% python3 -q
>>> import numpy as np
>>> np.set_printoptions(precision=2, suppress=True, linewidth=160)
>>> data = np.loadtxt("test12.csv", delimiter=",")
>>> data
array([[ -7.44,  24.68,  16.31,   3.03,   1.06, -24.77,   6.75,  -7.44,   6.1 ,  -0.19,  -6.95,  46.11],
       [-15.04,  -8.32,  -2.1 , -33.22,  27.07, -39.91,  27.75, -70.36,  -1.52,  -1.21,  13.83,  42.72],
       [-13.19, -10.08,  -1.55, -34.67,  28.89, -38.58,  28.9 , -69.45,  -2.99,  -2.92,  14.02,  42.09],
       [-14.23, -12.13,  -2.55, -33.26,  28.63, -37.14,  28.4 , -68.67,  -3.6 ,  -1.78,  16.31,  40.59],
       [ 17.76,  10.94,   6.44,  -4.47, -15.13, -11.37,   7.41,  27.45,  -3.47, -20.54, -10.08,  20.88],
       [ 16.71,  10.1 ,   6.34,  -5.73, -14.44, -10.92,   8.34,  27.32,  -3.31, -20.3 , -10.58,  19.74],
       [-13.74,  -9.22,  -1.49, -34.01,  28.71, -37.4 ,  29.25, -67.83,  -1.96,  -1.54,  14.73,  41.44],
       [ -9.16,  28.02,  16.61,   2.34,   1.83, -23.01,   8.25,  -6.14,   6.78,   1.56,  -8.82,  45.86],
       [ -9.  ,  26.13,  16.36,   2.02,  -1.84, -21.82,   6.89,  -5.6 ,   6.62,   3.12,  -6.16,  44.42],
       [-15.21,  -9.03,  -1.61, -33.51,  29.59, -38.16,  30.42, -71.28,  -4.74,  -4.04,  14.99,  42.99],
       [-13.91,  -9.71,  -1.35, -34.97,  28.05, -35.82,  27.73, -71.21,  -1.17,  -2.7 ,  13.53,  42.04],
       [-13.43,  -9.91,  -0.97, -33.59,  26.71, -39.12,  27.97, -69.29,  -2.79,  -0.47,  14.7 ,  41.88],
       [ -8.04,  26.65,  16.96,   3.83,  -0.27, -24.35,   7.85,  -6.97,   6.39,   3.78,  -8.3 ,  44.37],
       [-16.13,  -9.15,  -0.54, -33.81,  27.73, -37.28,  28.23, -69.7 ,  -1.62,  -2.18,  13.77,  39.88],
       [ -8.74,  26.18,  14.1 ,   4.44,   2.18, -23.71,   7.12,  -5.09,   4.85,   3.19,  -6.59,  46.7 ],
       [ -8.65,  25.22,  15.84,   4.97,   1.32, -23.82,   8.93,  -6.84,   5.76,   2.63,  -8.98,  46.34],
       [-11.14, -10.18,  -1.83, -33.79,  28.23, -38.18,  27.85, -70.31,  -2.16,  -2.24,  14.85,  42.97],
       [ 17.34,  11.91,   5.56,  -6.49, -13.28, -10.52,   7.87,  26.13,  -4.72, -19.69,  -9.97,  20.43],
       [ 16.84,  11.39,   5.67,  -4.26, -11.05, -10.66,   7.87,  26.24,  -4.06, -20.02, -10.22,  20.32],
       [ -6.86,  25.65,  15.04,   4.67,   0.07, -24.36,   7.96,  -6.62,   4.89,   3.39,  -7.55,  47.19],
       [ 17.75,  10.  ,   5.32,  -4.97, -13.61, -11.83,   7.89,  29.57,  -5.98, -21.72, -10.11,  20.72],
       [-10.62,  26.24,  16.37,   1.62,   1.08, -24.81,   9.19,  -5.52,   6.65,   1.7 ,  -7.87,  46.43],
       [ -7.52,  24.92,  17.11,   3.99,   0.19, -24.01,   7.94,  -4.97,   4.9 ,   1.26,  -7.92,  46.59],
       [ -8.12,  24.69,  16.77,   4.91,   0.89, -23.54,   8.35,  -5.68,   5.78,   2.05,  -8.43,  46.53],
       [-14.71, -10.85,  -0.89, -34.33,  28.89, -38.24,  26.63, -69.  ,  -1.99,  -3.61,  15.76,  42.62],
       [ -8.44,  24.88,  17.06,   3.68,  -0.43, -24.17,   8.67,  -5.91,   4.23,   0.94,  -8.81,  45.08],
       [ 19.2 ,  10.4 ,   6.62,  -5.23, -14.3 , -11.08,   8.55,  27.6 ,  -4.45, -20.05, -10.24,  18.65],
       [-14.59,  -9.99,  -3.47, -33.11,  28.85, -38.07,  28.63, -68.26,  -0.12,  -1.47,  12.82,  41.9 ],
       [ -8.91,  27.17,  15.14,   4.16,  -0.04, -24.51,   7.12,  -5.89,   8.21,   2.29,  -6.83,  44.46],
       [ 18.33,   9.61,   7.12,  -7.13, -14.34, -14.01,   7.43,  27.12,  -3.8 , -20.68, -12.28,  19.86],
       [-13.12,  -9.11,  -3.43, -33.87,  30.61, -36.61,  27.68, -66.94,  -2.33,  -2.11,  13.44,  43.19],
       [-12.1 ,  -9.17,  -1.83, -36.27,  28.88, -37.33,  28.67, -70.63,  -1.07,  -2.47,  11.84,  43.23],
       [ 17.85,  10.36,   6.08,  -5.62, -14.16, -11.32,   7.11,  28.81,  -2.78, -19.21,  -8.78,  19.36],
       [ 17.85,   9.47,   6.34,  -4.88, -13.56, -11.97,   8.73,  28.93,  -4.79, -20.06, -10.94,  20.32],
       [ -7.43,  25.46,  14.74,   1.79,   0.64, -24.86,   8.54,  -5.78,   6.45,   2.44,  -8.08,  45.26],
       [ 18.23,   9.36,   6.36,  -6.36, -14.57, -11.09,   7.07,  27.7 ,  -4.9 , -20.79, -11.01,  19.87],
       [ -7.95,  24.82,  14.68,   4.88,   0.58, -25.79,   6.63,  -5.39,   7.27,   1.9 ,  -7.56,  47.34],
       [-13.7 , -10.72,  -1.55, -34.49,  28.67, -36.09,  27.62, -71.02,  -1.23,  -1.5 ,  13.  ,  42.58]])
>>> data.sum(axis=0)
array([-133.26,  326.68,  259.78, -481.71,  268.33, -980.23,  584.19, -780.92,   13.33, -203.24,  -15.47, 1432.95])
>>> data.shape
(38, 12)
>>> data.mean(axis=0)
array([ -3.51,   8.6 ,   6.84, -12.68,   7.06, -25.8 ,  15.37, -20.55,   0.35,  -5.35,  -0.41,  37.71])
>>> np.count_nonzero(data)
np.int64(456)
>>> Xc = (data - data.mean(axis=0)) / data.std(axis=0)
>>> np.argwhere(np.abs(Xc) > 2)
array([], shape=(0, 2), dtype=int64)
>>> b = np.linalg.lstsq(np.delete(Xc, 4, axis=1), Xc[:, 4])[0]
>>> b
array([-0.18, -0.03, -0.22, -0.02,  0.11,  0.21, -0.4 ,  0.01, -0.08,  0.03,  0.3 ])
>>> Uu, sv, vt = np.linalg.svd(data)
>>> sv
array([417.52, 228.26, 111.  ,   8.28,   7.18,   6.86,   6.31,   5.55,   5.3 ,   4.19,   3.5 ,   3.31])
>>> np.argmax(sv[:-1] / (sv[1:] + 1e-6)) + 1
np.int64(3)
>>> other = Uu[:, :3] @ np.diag(sv[:3]) @ vt[:3]
>>> round(float(np.linalg.norm(data - other, 2)), 2), round(float(sv[3]), 2)
(8.28, 8.28)
>>> round(float(np.linalg.norm(data - other) / np.linalg.norm(data)), 2)
0.04
>>> np.linalg.matrix_rank(other)
np.int64(3)
>>> Xc = data - data.mean(axis=0)
>>> Uu, sv, vt = np.linalg.svd(Xc, full_matrices=False)
>>> (np.sign(Uu[:, 0]) == np.sign(Uu[0, 0])).astype(int)
array([1, 0, 0, 0, 1, 1, 0, 1, 1, 0, 0, 0, 1, 0, 1, 1, 0, 1, 1, 1, 1, 1, 1, 1, 0, 1, 1, 0, 1, 1, 0, 0, 1, 1, 1, 1, 1, 0])
>>> np.abs(Uu[:, 0]).argmax()
np.int64(9)
>>> np.linalg.matrix_rank(Xc)
np.int64(12)
>>> np.abs(vt[-1])
array([0.14, 0.04, 0.07, 0.08, 0.23, 0.15, 0.67, 0.08, 0.44, 0.16, 0.34, 0.33])
>>> np.abs(vt[0]).argmax()
np.int64(7)
>>> np.round(Xc.mean(axis=0), 2) + 0
array([0., 0., 0., 0., 0., 0., 0., 0., 0., 0., 0., 0.])
>>> hat = data @ np.linalg.solve(data.T @ data, data.T)
>>> round(float(np.trace(hat)), 2)
12.0
>>> hat @ data[:, 3]
array([  3.03, -33.22, -34.67, -33.26,  -4.47,  -5.73, -34.01,   2.34,   2.02, -33.51, -34.97, -33.59,   3.83, -33.81,   4.44,   4.97, -33.79,  -6.49,  -4.26,
         4.67,  -4.97,   1.62,   3.99,   4.91, -34.33,   3.68,  -5.23, -33.11,   4.16,  -7.13, -33.87, -36.27,  -5.62,  -4.88,   1.79,  -6.36,   4.88, -34.49])
>>> M = np.load("dump.npy")
>>> M
array([[ 5.04, -1.34, -4.76,  7.9 ],
       [ 2.28,  2.01, -3.3 ,  2.25],
       [ 2.34, -0.48, -2.57,  2.82],
       [ 3.25,  0.01, -4.26,  1.56],
       [ 3.9 , -0.37, -3.54,  2.71],
       [ 6.98,  0.59, -4.72,  9.9 ],
       [ 4.16,  0.57, -2.44,  3.19],
       [ 2.7 ,  0.72, -2.79,  3.13],
       [ 6.81,  2.67,  2.69, 11.54],
       [ 4.32,  2.27,  1.95, 11.98],
       [ 5.19,  2.02,  3.04, 11.58],
       [ 3.26,  0.98, -2.77,  3.16],
       [ 5.1 , -0.7 , -3.35,  9.9 ],
       [ 6.73,  2.46,  4.02,  9.86],
       [ 6.65,  0.99,  4.16,  9.91]])
>>> z = M[:, 1] > np.median(M[:, 1])
>>> u = M[z].mean(axis=0) - M[~z].mean(axis=0)
>>> np.argsort(-np.abs(u).round(6), kind="stable")
array([2, 3, 1, 0])
>>> u
array([0.85, 2.04, 4.95, 3.47])
>>> ((M - M.mean(axis=0)) @ u > 0).astype(int)
array([0, 0, 0, 0, 0, 0, 0, 0, 1, 1, 1, 0, 0, 1, 1])
>>> round(float(np.linalg.norm(data, 2) / np.linalg.norm(data)), 2)
0.85
>>> np.linalg.matrix_rank(data, rtol=0.1)
np.int64(3)
>>> round(np.log10(np.linalg.cond(data)))
2
>>> vec = np.array([0, 2, 8, 3])
>>> target = M @ vec
>>> np.round(np.linalg.lstsq(M, target)[0], 2) + 0
array([0., 2., 8., 3.])
>>> rng = np.random.default_rng(451550)
>>> target = target + 0.02 * rng.normal(size=15)
>>> target
array([-17.03, -15.62, -13.05, -29.4 , -20.92,  -6.87,  -8.79, -11.49,  61.45,  56.1 ,  63.1 , -10.73,   1.48,  66.66,  65.  ])
>>> b, *_ = np.linalg.lstsq(M, target)
>>> [round(float(np.linalg.norm(np.linalg.solve(M.T @ M + lam * np.eye(4), M.T @ target))), 2) for lam in (0, 1, 10, 100)]
[8.77, 8.73, 8.37, 6.01]
>>> b.round(2) + 0
array([0., 2., 8., 3.])
>>> np.round(M.T @ (target - M @ b), 2) + 0
array([0., 0., 0., 0.])
>>> round(float(np.linalg.norm(target - M @ b)), 2)
0.06
>>> b.round()
array([-0.,  2.,  8.,  3.])
>>> X = np.loadtxt("a.csv", delimiter=",")
>>> X
array([[4., 1., 0., 3., 4., 3., 2., 4., 5., 3., 5.],
       [0., 1., 0., 5., 1., 0., 3., 0., 1., 2., 4.],
       [2., 1., 1., 3., 2., 3., 0., 5., 1., 3., 1.],
       [4., 2., 5., 5., 5., 1., 0., 2., 5., 4., 0.],
       [2., 1., 1., 3., 2., 3., 0., 5., 1., 3., 1.],
       [4., 2., 3., 2., 2., 0., 5., 2., 0., 1., 3.]])
>>> T = np.stack([X, 5 * X, X[::-1]])
>>> np.linalg.matrix_rank(T)
array([5, 5, 5])
>>> np.linalg.norm(T, axis=(1, 2))
array([ 23.07, 115.33,  23.07])
>>> feats = np.array([[0, 1, 0, 0], [1, 0, 0, 0], [0, 0, 0, 1], [0, 0, 1, 0]])
>>> np.sort(np.linalg.eigvals(feats).real)
array([-1., -1.,  1.,  1.])
>>> (np.linalg.matrix_power((feats != 0) + (feats.T != 0) + np.eye(4), 4) > 0).astype(int)
array([[1, 1, 0, 0],
       [1, 1, 0, 0],
       [0, 0, 1, 1],
       [0, 0, 1, 1]])
>>> feats @ feats
array([[1, 0, 0, 0],
       [0, 1, 0, 0],
       [0, 0, 1, 0],
       [0, 0, 0, 1]])
>>> np.flatnonzero(np.linalg.matrix_power((feats != 0) + (feats.T != 0) + np.eye(4), 4)[1])
array([0, 1])
>>> np.round(np.linalg.det(feats), 2)
np.float64(1.0)
>>> F = np.load("mat.npy")
>>> F
array([[ -4.1 ,  -2.25,  -1.85,  -2.65,  -3.65,  -2.7 ,  -0.3 ,  -4.4 ,   2.7 ,   0.5 ,  -2.65],
       [-10.03,   4.11,   2.81,  -3.07, -12.55,  -1.85,  -1.15, -11.18,   1.85,  -3.74,  -3.07],
       [ -3.6 ,  -2.99,  -2.59,  -2.89,  -2.9 ,  -2.7 ,  -0.3 ,  -3.9 ,   2.7 ,   0.99,  -2.41],
       [ -1.86,  -5.83,  -5.57,  -4.06,  -0.29,  -2.63,  -0.37,  -2.23,   2.63,   2.88,  -1.31],
       [ -0.43,  -3.7 ,  -0.59,   0.92,   1.86,  -4.05,   1.05,   0.62,   4.05,   1.47,  -4.87],
       [ -6.61,   1.83,   2.44,  -0.97,  -7.42,  -2.8 ,  -0.2 ,  -6.81,   2.8 ,  -2.22,  -4.22],
       [ -1.45,  -4.75,  -3.36,  -2.  ,   0.33,  -3.19,   0.19,  -1.26,   3.19,   2.16,  -2.8 ],
       [ -0.57,  -0.52,   4.55,   4.94,   1.64,  -5.04,   2.04,   1.47,   5.04,  -0.65,  -7.9 ],
       [ -3.36,  -3.94,  -3.93,  -3.8 ,  -2.54,  -2.51,  -0.49,  -3.85,   2.51,   1.63,  -1.7 ],
       [ -2.33,  -0.3 ,   3.17,   2.61,  -0.99,  -4.24,   1.24,  -1.09,   4.24,  -0.8 ,  -6.37],
       [ -0.15,  -1.28,   3.71,   4.56,   2.27,  -5.  ,   2.  ,   1.84,   5.  ,  -0.15,  -7.57],
       [ -5.13,  -4.33,  -6.35,  -6.97,  -5.19,  -1.49,  -1.51,  -6.64,   1.49,   1.89,   0.46],
       [ -0.7 ,  -4.06,  -1.46,   0.05,   1.46,  -3.8 ,   0.8 ,   0.1 ,   3.8 ,   1.7 ,  -4.25],
       [ -0.39,  -2.85,   0.86,   2.11,   1.92,  -4.35,   1.35,   0.96,   4.35,   0.9 ,  -5.76],
       [ -5.41,   1.5 ,   3.09,   0.39,  -5.62,  -3.3 ,   0.3 ,  -5.11,   3.3 ,  -2.  ,  -5.09],
       [ -0.15,  -5.72,  -3.68,  -1.35,   2.28,  -3.52,   0.52,   0.37,   3.52,   2.81,  -3.13],
       [ -1.6 ,  -1.83,   1.34,   1.65,   0.09,  -4.09,   1.09,  -0.52,   4.09,   0.22,  -5.56],
       [ -5.03,  -3.38,  -4.65,  -5.54,  -5.04,  -1.86,  -1.14,  -6.17,   1.86,   1.25,  -0.6 ],
       [ -4.76,  -3.37,  -4.38,  -5.13,  -4.63,  -2.  ,  -1.  ,  -5.76,   2.  ,   1.25,  -0.87],
       [ -3.18,  -5.46,  -6.28,  -5.55,  -2.27,  -2.09,  -0.91,  -4.09,   2.09,   2.64,  -0.36],
       [  0.1 ,  -3.99,  -0.55,   1.33,   2.65,  -4.22,   1.22,   1.32,   4.22,   1.66,  -5.11],
       [ -6.24,   1.3 ,   1.93,  -1.12,  -6.86,  -2.82,  -0.18,  -6.42,   2.82,  -1.87,  -4.07],
       [ -4.26,   1.98,   5.04,   2.74,  -3.9 ,  -4.03,   1.03,  -3.24,   4.03,  -2.32,  -6.72],
       [ -0.69,  -5.74,  -4.26,  -2.19,   1.47,  -3.24,   0.24,  -0.45,   3.24,   2.83,  -2.57],
       [ -3.87,  -4.27,  -4.99,  -5.  ,  -3.31,  -2.14,  -0.86,  -4.73,   2.14,   1.85,  -0.86],
       [ -1.69,  -7.39,  -8.  ,  -5.88,  -0.03,  -2.19,  -0.81,  -2.49,   2.19,   3.92,   0.07],
       [ -5.37,  -1.91,  -2.55,  -4.1 ,  -5.56,  -2.18,  -0.82,  -6.19,   2.18,   0.27,  -1.72],
       [  0.58,  -8.16,  -7.02,  -3.51,   3.37,  -3.07,   0.07,   0.65,   3.07,   4.44,  -1.42],
       [ -2.42,  -3.8 ,  -2.75,  -2.19,  -1.13,  -3.02,   0.02,  -2.4 ,   3.02,   1.53,  -2.78],
       [ -2.34,  -4.67,  -4.12,  -3.23,  -1.01,  -2.77,  -0.23,  -2.57,   2.77,   2.11,  -1.99]])
>>> C2 = np.cov(F, rowvar=False)
>>> np.argsort(-F.std(axis=0).round(6), kind="stable")
array([ 2,  4,  3,  7,  1,  0, 10,  9,  5,  6,  8])
>>> np.argwhere(np.triu(np.abs(np.corrcoef(F.T)) > 0.8, 1))
array([[ 0,  4],
       [ 0,  7],
       [ 1,  2],
       [ 1,  9],
       [ 2,  3],
       [ 2,  9],
       [ 2, 10],
       [ 3,  5],
       [ 3,  6],
       [ 3,  8],
       [ 3, 10],
       [ 4,  7],
       [ 5,  6],
       [ 5,  8],
       [ 5, 10],
       [ 6,  8],
       [ 6, 10],
       [ 8, 10]])
>>> np.round(np.linalg.eigvalsh(C2)[::-1], 2) + 0
array([37.8 , 36.58,  0.  ,  0.  ,  0.  ,  0.  ,  0.  ,  0.  ,  0.  ,  0.  ,  0.  ])
>>> C2.shape
(11, 11)
